% ipython --no-banner

In [1]: import numpy as np

In [2]: import numpy.linalg as la

In [3]: np.set_printoptions(precision=2, suppress=True, linewidth=100, floatmode="fixed")

In [4]: J = np.vander(np.arange(4) - 2, 3, increasing=True)

In [5]: J
Out[5]: 
array([[ 1, -2,  4],
       [ 1, -1,  1],
       [ 1,  0,  0],
       [ 1,  1,  1]])

In [6]: P = J @ la.solve(J.T @ J, J.T)

In [7]: np.diag(P)
Out[7]: array([0.95, 0.55, 0.55, 0.95])

In [8]: la.matrix_rank(np.eye(4) - P)
Out[8]: np.int64(1)

In [9]: np.round(la.eigvalsh(P), 2) + 0
Out[9]: array([0.00, 1.00, 1.00, 1.00])

In [10]: np.round((np.eye(4) - P) @ J, 2) + 0
Out[10]: 
array([[0.00, 0.00, 0.00],
       [0.00, 0.00, 0.00],
       [0.00, 0.00, 0.00],
       [0.00, 0.00, 0.00]])

In [11]: P
Out[11]: 
array([[ 0.95,  0.15, -0.15,  0.05],
       [ 0.15,  0.55,  0.45, -0.15],
       [-0.15,  0.45,  0.55,  0.15],
       [ 0.05, -0.15,  0.15,  0.95]])

In [12]: X = np.loadtxt("test13.csv", delimiter=",")

In [13]: X
Out[13]: 
array([[ 2.10,  4.22,  0.40],
       [-0.10, -0.18,  1.80],
       [ 2.30,  4.58, -0.20],
       [ 0.50,  1.04, -2.10],
       [-0.40, -0.82,  0.90],
       [ 0.90,  1.79, -0.20],
       [-0.70, -1.37, -0.80],
       [ 0.00,  0.01,  0.00],
       [ 0.60,  1.18,  0.40],
       [-1.10, -2.27,  0.30],
       [-0.50, -0.94,  0.00],
       [-1.10, -2.15, -1.30],
       [ 0.50,  1.04, -0.30],
       [ 1.40,  2.73, -0.20],
       [-0.80, -1.56, -0.90],
       [ 0.80,  1.57, -0.20],
       [ 1.40,  2.93, -0.20],
       [ 0.30,  0.52, -0.40],
       [-1.00, -1.95, -0.10],
       [ 1.50,  3.00,  0.10],
       [-0.10, -0.23,  1.30],
       [-0.30, -0.55, -0.80],
       [ 0.90,  1.79,  0.30],
       [-1.80, -3.69,  0.80],
       [ 0.30,  0.55,  0.70]])

In [14]: u = np.array([-2, 0])

In [15]: np.convolve(X[17], u)
Out[15]: array([-0.60, -1.04,  0.80,  0.00])

In [16]: np.cross(X[17, :3], X[15, :3])
Out[16]: array([ 0.52, -0.26,  0.05])

In [17]: vec = np.array([4, 5, 0])

In [18]: target = X @ vec

In [19]: c, lr = np.zeros(3), 1 / la.norm(X, 2) ** 2

In [20]: for i in range(15):
    ...:     c -= lr * X.T @ (X @ c - target)
    ...:     if i % 5 == 0: print(i, round(la.norm(X @ c - target), 2))
    ...: 
0 0.3
5 0.2
10 0.16

In [21]: np.round(la.cond(X), 2)
Out[21]: np.float64(111.87)

In [22]: c.round(2) + 0
Out[22]: array([2.80, 5.60, 0.00])
